% python3 -q
>>> import numpy as np
>>> import numpy.linalg as la
>>> np.set_printoptions(suppress=True, linewidth=200)
>>> rnd = lambda a: np.round(a, 2) + 0
>>> M = np.load("mat.npy")
>>> print(M)
[[24 20 14 24]
 [20 27 17 18]
 [14 17 15 12]
 [24 18 12 27]]
>>> rng = np.random.default_rng(37443)
>>> z = rng.permutation(4)
>>> print(z)
[0 2 1 3]
>>> out = M[z][:, z]
>>> print(np.allclose(out, M))
False
>>> print(rnd(np.sort(np.abs(la.eigvals(out)))))
[ 0.88  2.98 11.9  77.24]
>>> print(out)
[[24 14 20 24]
 [14 15 17 12]
 [20 17 27 18]
 [24 12 18 27]]
>>> ev, evecs = la.eigh(M)
>>> x0 = np.array([3, -2, 2, -2])
>>> print(rnd(evecs * np.abs(ev) @ evecs.T))
[[24. 20. 14. 24.]
 [20. 27. 17. 18.]
 [14. 17. 15. 12.]
 [24. 18. 12. 27.]]
>>> print(rnd(la.eigvalsh(M[1:, 1:])))
[ 2.94 10.6  55.46]
>>> print(rnd(evecs * np.sqrt(ev) @ evecs.T))
[[3.43 1.79 1.31 2.7 ]
 [1.79 4.3  1.84 1.38]
 [1.31 1.84 3.03 0.83]
 [2.7  1.38 0.83 4.14]]
>>> x0 = np.ones(4)
>>> for _ in range(6):
...     x0 = M @ x0
...     x0 /= la.norm(x0)
...     print(round(x0 @ M @ x0, 2))
... 
77.23
77.24
77.24
77.24
77.24
77.24
>>> print(rnd(x0))
[0.54 0.53 0.37 0.54]
>>> arr = np.load("sample11.npy")
>>> print(arr)
[[ 0.  0.  0. -1.  0.]
 [ 0.  1.  0.  0.  0.]
 [ 0.  0.  1.  0.  0.]
 [ 1.  0.  0.  0.  0.]
 [ 0.  0.  0.  0.  1.]]
>>> Q = arr.astype(float).copy()
>>> for j in range(5):
...     Q[:, j] -= Q[:, :j] @ (Q[:, :j].T @ Q[:, j])
...     Q[:, j] /= la.norm(Q[:, j])
... 
>>> print(Q.T @ arr)
[[1. 0. 0. 0. 0.]
 [0. 1. 0. 0. 0.]
 [0. 0. 1. 0. 0.]
 [0. 0. 0. 1. 0.]
 [0. 0. 0. 0. 1.]]
>>> print(Q.T @ Q)
[[1. 0. 0. 0. 0.]
 [0. 1. 0. 0. 0.]
 [0. 0. 1. 0. 0.]
 [0. 0. 0. 1. 0.]
 [0. 0. 0. 0. 1.]]
>>> K = np.load("a.npy")
>>> print(K)
[[ 9.  6.  0.  0.]
 [ 2.  8.  0.  0.]
 [ 0.  0. -4. -2.]
 [ 0.  0. -2.  2.]]
>>> Q, R = la.qr(K)
>>> print(rnd(np.abs(np.diag(R))))
[9.22 6.51 4.47 2.68]
>>> print(rnd(abs(R[0, 0])), rnd(la.norm(K[:, 0])))
9.22 9.22
>>> print(rnd(Q.T @ Q))
[[1. 0. 0. 0.]
 [0. 1. 0. 0.]
 [0. 0. 1. 0.]
 [0. 0. 0. 1.]]
>>> print(rnd(Q))
[[-0.98 -0.22  0.    0.  ]
 [-0.22  0.98  0.    0.  ]
 [ 0.    0.   -0.89 -0.45]
 [ 0.    0.   -0.45  0.89]]
>>> data = np.array([[-1, 2], [-4, -1], [-3, 0], [-2, 1]])
>>> out = data / la.norm(data, axis=1)
Traceback (most recent call last):
  File "<python-input-35>", line 1, in <module>
    out = data / la.norm(data, axis=1)
          ~~~~~^~~~~~~~~~~~~~~~~~~~~~~
ValueError: operands could not be broadcast together with shapes (4,2) (4,) 
>>> out = data / la.norm(data, axis=1, keepdims=True)
>>> cov = out @ out.T
>>> print((cov - 2 * np.eye(4)).round(6).argmax(axis=1))
[3 2 1 2]
>>> print(rnd(la.norm(out, axis=1)))
[1. 1. 1. 1.]
>>> print(rnd(cov[3]))
[0.8  0.76 0.89 1.  ]
>>> data[4]
Traceback (most recent call last):
  File "<python-input-41>", line 1, in <module>
    data[4]
    ~~~~^^^
IndexError: index 4 is out of bounds for axis 0 with size 4
>>> la.rank(data)
Traceback (most recent call last):
  File "<python-input-42>", line 1, in <module>
    la.rank(data)
    ^^^^^^^
AttributeError: module 'numpy.linalg' has no attribute 'rank'
>>> print(np.diff(data, axis=0))
[[-3 -3]
 [ 1  1]
 [ 1  1]]
>>> np.zeros(4, 2)
Traceback (most recent call last):
  File "<python-input-44>", line 1, in <module>
    np.zeros(4, 2)
    ~~~~~~~~^^^^^^
TypeError: Cannot interpret '2' as a data type
>>> print(rnd(la.svd(data, compute_uv=False)))
[5.48 2.45]
>>> print(np.count_nonzero(data))
7
>>> print(np.abs(data).max())
4
>>> data[:, 2]
Traceback (most recent call last):
  File "<python-input-48>", line 1, in <module>
    data[:, 2]
    ~~~~^^^^^^
IndexError: index 2 is out of bounds for axis 1 with size 2
>>> print(data.sum(axis=0))
[-10   2]
>>> hat = data @ la.solve(data.T @ data, data.T)
>>> print(rnd(hat))
[[ 0.7 -0.2  0.1  0.4]
 [-0.2  0.7  0.4  0.1]
 [ 0.1  0.4  0.3  0.2]
 [ 0.4  0.1  0.2  0.3]]
>>> print(rnd(la.eigvalsh(hat)))
[0. 0. 1. 1.]
>>> print(rnd((np.eye(4) - hat) @ data))
[[0. 0.]
 [0. 0.]
 [0. 0.]
 [0. 0.]]
>>> out = np.c_[data[:, :1] @ np.array([[-1]]), np.array([4, -6, 0, 8])]
>>> print(out)
[[ 1  4]
 [ 4 -6]
 [ 3  0]
 [ 2  8]]
>>> print(rnd(la.lstsq(data, out[:, 0])[0]))
[-1.  0.]
>>> print(la.matrix_rank(np.c_[data, out]))
3
>>> print(data[:, 0] @ data[:, 1])
0
>>> print(rnd(la.svd(data, compute_uv=False)))
[5.48 2.45]
>>> print(rnd(la.norm(data, axis=0)))
[5.48 2.45]
>>> E = np.loadtxt("test16.csv", delimiter=",")
>>> print(E)
[[ 6.  4.  2.  6.  4.  2.]
 [ 2.  6.  2.  2.  6.  2.]
 [ 4.  2.  0.  4.  2.  0.]
 [-3. -2. -1.  0.  0.  0.]
 [-1. -3. -1.  0.  0.  0.]
 [-2. -1.  0.  0.  0.  0.]]
>>> print(E.reshape(2, -1))
[[ 6.  4.  2.  6.  4.  2.  2.  6.  2.  2.  6.  2.  4.  2.  0.  4.  2.  0.]
 [-3. -2. -1.  0.  0.  0. -1. -3. -1.  0.  0.  0. -2. -1.  0.  0.  0.  0.]]
>>> print(E.ravel(order="F"))
[ 6.  2.  4. -3. -1. -2.  4.  6.  2. -2. -3. -1.  2.  2.  0. -1. -1.  0.  6.  2.  4.  0.  0.  0.  4.  6.  2.  0.  0.  0.  2.  2.  0.  0.  0.  0.]
>>> blk = E.reshape(6, 2, -1)
>>> print(np.swapaxes(blk, 1, 2)[0])
[[6. 6.]
 [4. 4.]
 [2. 2.]]
>>> print(np.einsum("ihd,ihd->ih", blk, blk))
[[56. 56.]
 [44. 44.]
 [20. 20.]
 [14.  0.]
 [11.  0.]
 [ 5.  0.]]
>>> print(np.einsum("ihd,jhd->hij", blk, blk).shape)
(2, 6, 6)
>>> print(blk.shape)
(6, 2, 3)
>>> z = rng.permutation(6)
>>> out = E[:, z] * rng.choice([-1, 1], 6)
>>> print(out)
[[ 2.  6.  6.  2.  4.  4.]
 [ 2.  2.  2.  2.  6.  6.]
 [ 0.  4.  4.  0.  2.  2.]
 [-1.  0. -3.  0. -2.  0.]
 [-1.  0. -1.  0. -3.  0.]
 [ 0.  0. -2.  0. -1.  0.]]
>>> U, _, Vh = la.svd(E.T @ out)
>>> print(rnd(U @ Vh))
[[0. 0. 1. 0. 0. 0.]
 [0. 0. 0. 0. 1. 0.]
 [1. 0. 0. 0. 0. 0.]
 [0. 1. 0. 0. 0. 0.]
 [0. 0. 0. 0. 0. 1.]
 [0. 0. 0. 1. 0. 0.]]
>>> out = E[0, 0] * E[1:] - np.outer(E[1:, 0], E[0])
>>> print(out)
[[  0.  28.   8.   0.  28.   8.]
 [  0.  -4.  -8.   0.  -4.  -8.]
 [  0.   0.   0.  18.  12.   6.]
 [  0. -14.  -4.   6.   4.   2.]
 [  0.   2.   4.  12.   8.   4.]]
>>> print(np.flatnonzero(~out.round(6).any(axis=1)))
[]
>>> print(la.matrix_rank(out), la.matrix_rank(E))
5 6
>>> print(rnd(la.norm(out)))
53.59
>>> print(np.abs(out).max())
28.0
>>> np.zeros(5, 6)
Traceback (most recent call last):
  File "<python-input-81>", line 1, in <module>
    np.zeros(5, 6)
    ~~~~~~~~^^^^^^
TypeError: Cannot interpret '6' as a data type
>>> print(out.sum(axis=0))
[ 0. 12.  0. 36. 48. 12.]
>>> print(la.matrix_rank(out))
5
>>> print(np.diff(out, axis=0))
[[  0. -32. -16.   0. -32. -16.]
 [  0.   4.   8.  18.  16.  14.]
 [  0. -14.  -4. -12.  -8.  -4.]
 [  0.  16.   8.   6.   4.   2.]]
>>> F = np.load("m.npy")
>>> print(F)
[[ 34  18   7 -20]
 [ 18  20  -2 -16]
 [  7  -2  50  11]
 [-20 -16  11  18]]
>>> blk = np.stack([F, 2 * F, F[::-1]])
>>> print(blk.shape)
(3, 4, 4)
>>> print(la.matrix_rank(blk.reshape(3, -1)))
2
>>> ev, evecs = la.eigh(F)
>>> print(rnd(ev))
[ 0.13  6.95 53.22 61.7 ]
>>> print(rnd(la.eigvalsh(F + -2 * np.eye(4))))
[-1.87  4.95 51.22 59.7 ]
>>> print(rnd(la.eigvalsh(F @ F)))
[   0.02   48.28 2832.38 3807.32]
